>>> import numpy as np
>>> import numpy.linalg as la
>>> np.set_printoptions(precision=2, suppress=True, linewidth=100, legacy="1.25")
>>> u = np.array([0, 2, 4, 4])
>>> rng = np.random.default_rng(4903)
>>> M = np.outer(rng.normal(size=15), u) + 0.3 * rng.normal(size=(15, 4))
>>> M.round(2) + 0
array([[ 0.24, -2.  , -3.62, -3.91],
       [ 0.27, -0.32,  0.5 , -0.33],
       [-0.34,  2.35,  5.15,  4.47],
       [ 0.19, -2.7 , -4.83, -4.45],
       [-0.23,  2.45,  5.67,  5.45],
       [-0.62,  4.58,  8.41,  8.35],
       [-0.21,  3.77,  6.11,  6.08],
       [-0.12, -1.27, -2.28, -2.29],
       [ 0.14, -0.17,  0.57,  0.66],
       [-0.39,  0.  , -0.21,  0.08],
       [ 0.27,  0.51,  0.82,  0.39],
       [-0.41, -2.58, -4.75, -4.68],
       [ 0.53,  1.58,  3.71,  3.79],
       [-0.25,  1.38,  4.22,  4.41],
       [ 0.22,  2.5 ,  5.36,  4.95]])
>>> cov = np.cov(M, rowvar=False)
>>> np.polyfit(M[:, 0], M[:, 2], 1)
array([-3.5 ,  1.49])
>>> cov
array([[ 0.11, -0.23, -0.39, -0.41],
       [-0.23,  5.04,  9.39,  9.22],
       [-0.39,  9.39, 17.95, 17.57],
       [-0.41,  9.22, 17.57, 17.32]])
>>> np.argsort(-M.std(axis=0).round(6), kind="stable")
array([2, 3, 1, 0])
>>> X = np.load("case4.npy")
>>> X
array([[1, 0, 0, 0, 0, 0, 0],
       [0, 1, 0, 0, 0, 0, 0],
       [0, 1, 1, 0, 0, 0, 0],
       [3, 1, 3, 1, 0, 0, 0],
       [0, 2, 0, 3, 1, 0, 0],
       [1, 2, 0, 1, 2, 1, 0],
       [2, 1, 2, 3, 0, 3, 1]])
>>> M2 = X + rng.integers(-2, 3, (7, 6)) @ rng.integers(-2, 3, (6, 7))
>>> M2
array([[  0,   0,   0,   2,  -4,  -2,  -1],
       [  4,  -1,  -8,   0, -14,  -8,  -4],
       [  5,   6,   9,   7,  -3,  -1,  -6],
       [  6,  -7,   3, -10,  -1,   2,   3],
       [  0,  -4, -12,  -2,   1,  -2,   8],
       [  6,  -1, -10,   1,  -9,  -5,  -3],
       [ -2,  -1,   6,  -1,  -4,   1,   3]])
>>> np.abs(M2 - X).sum(axis=1)
array([10, 40, 35, 28, 33, 38, 22])
>>> np.round(la.svd(M2 - X, compute_uv=False), 2) + 0
array([27.2 , 22.23, 12.01,  7.91,  3.08,  1.24,  0.  ])
